In [1]: import numpy as np

In [2]: np.set_printoptions(precision=2, suppress=True, linewidth=100)

In [3]: rnd = lambda a: np.round(a, 2) + 0

In [4]: sv = 3 * 0.9 ** np.arange(3)

In [5]: rng = np.random.default_rng(9423)

In [6]: M = rng.normal(size=(11, 3)) * rng.permutation(sv)

In [7]: rnd(M)
Out[7]: 
array([[ 2.68,  1.18, -1.99],
       [ 1.41,  1.14, -1.56],
       [ 2.66,  3.4 , -1.93],
       [ 1.38, -1.56, -1.69],
       [ 0.37, -0.95,  2.38],
       [-2.06,  4.6 ,  0.34],
       [ 0.32,  3.49,  4.5 ],
       [ 0.52,  2.88, -2.6 ],
       [-2.96, -3.52,  0.17],
       [-0.32,  1.48,  2.18],
       [-2.81,  7.34, -1.2 ]])

In [8]: u, g = M[0], M[5]

In [9]: rnd(u @ u)
Out[9]: np.float64(12.53)

In [10]: p = (u @ g) / (u @ u) * u

In [11]: np.linalg.matrix_rank(np.outer(u, g))
Out[11]: np.int64(1)

In [12]: (g - p) @ u
Out[12]: np.float64(0.0)

In [13]: rnd(np.linalg.norm(u + g) ** 2 + np.linalg.norm(u - g) ** 2)
Out[13]: np.float64(76.12)

In [14]: Z = M[[6, 7]].astype(float)

In [15]: for _ in range(4):
    ...:     labels = np.linalg.norm(M[:, None] - Z, axis=-1).argmin(axis=1)
    ...:     Z = np.array([M[labels == j].mean(axis=0) for j in range(2)])
    ...: 

In [16]: labels
Out[16]: array([1, 1, 1, 1, 0, 1, 0, 1, 0, 0, 1])

In [17]: rnd(Z[1] - Z[0])
Out[17]: array([ 1.19,  2.59, -3.83])

In [18]: np.bincount(labels)
Out[18]: array([4, 7])

In [19]: np.abs(Z[1] - Z[0]).argmax()
Out[19]: np.int64(2)

In [20]: labels = M[:, 1] > np.median(M[:, 1])

In [21]: u = M[labels].mean(axis=0) - M[~labels].mean(axis=0)

In [22]: rnd(u)
Out[22]: array([-0.7 ,  4.72, -0.09])

In [23]: np.argsort(-np.abs(u).round(6), kind="stable")
Out[23]: array([1, 0, 2])

In [24]: labels.astype(int)
Out[24]: array([0, 0, 1, 0, 0, 1, 1, 1, 0, 0, 1])

In [25]: ((M - M.mean(axis=0)) @ u > 0).astype(int)
Out[25]: array([0, 0, 1, 0, 0, 1, 1, 1, 0, 0, 1])

In [26]: M2 = M / np.linalg.norm(M, axis=1)
---------------------------------------------------------------------------
ValueError                                Traceback (most recent call last)
Cell In[26], line 1
----> 1 M2 = M / np.linalg.norm(M, axis=1)

ValueError: operands could not be broadcast together with shapes (11,3) (11,) 

In [27]: M2 = M / np.linalg.norm(M, axis=1, keepdims=True)

In [28]: C2 = M2 @ M2.T

In [29]: (np.abs(C2) > 0.9).astype(int)
Out[29]: 
array([[1, 1, 0, 0, 0, 0, 0, 0, 0, 0, 0],
       [1, 1, 1, 0, 0, 0, 0, 0, 0, 0, 0],
       [0, 1, 1, 0, 0, 0, 0, 0, 1, 0, 0],
       [0, 0, 0, 1, 0, 0, 0, 0, 0, 1, 0],
       [0, 0, 0, 0, 1, 0, 0, 0, 0, 0, 0],
       [0, 0, 0, 0, 0, 1, 0, 0, 0, 0, 1],
       [0, 0, 0, 0, 0, 0, 1, 0, 0, 1, 0],
       [0, 0, 0, 0, 0, 0, 0, 1, 0, 0, 0],
       [0, 0, 1, 0, 0, 0, 0, 0, 1, 0, 0],
       [0, 0, 0, 1, 0, 0, 1, 0, 0, 1, 0],
       [0, 0, 0, 0, 0, 1, 0, 0, 0, 0, 1]])

In [30]: rnd(C2[10])
Out[30]: array([ 0.12,  0.33,  0.53, -0.63, -0.53,  0.97,  0.43,  0.73, -0.48,  0.43,  1.  ])

In [31]: rnd(np.degrees(np.arccos(np.clip(C2[10, 9], -1, 1))))
Out[31]: np.float64(64.3)

In [32]: rnd(np.linalg.norm(M2, axis=1))
Out[32]: array([1., 1., 1., 1., 1., 1., 1., 1., 1., 1., 1.])

In [33]: (C2 - 2 * np.eye(11)).round(6).argmax(axis=1)
Out[33]: array([ 1,  0,  1,  0,  9, 10,  9,  2,  4,  6,  5])

In [34]: x0 = np.array([5, 4, 4])

In [35]: np.linalg.norm(M @ x0) <= np.linalg.norm(M, 2) * np.linalg.norm(x0) + 1e-9
Out[35]: np.True_

In [36]: rnd(M @ (2 * x0))
Out[36]: array([ 20.34,  10.72,  38.37, -12.24,  15.07,  19.  ,  67.04,   7.49, -56.4 ,  26.07,  21.05])

In [37]: rnd(M @ x0)
Out[37]: array([ 10.17,   5.36,  19.19,  -6.12,   7.53,   9.5 ,  33.52,   3.74, -28.2 ,  13.03,  10.52])

In [38]: (M @ x0).argmax()
Out[38]: np.int64(6)

In [39]: rnd(M @ np.eye(3)[1])
Out[39]: array([ 1.18,  1.14,  3.4 , -1.56, -0.95,  4.6 ,  3.49,  2.88, -3.52,  1.48,  7.34])
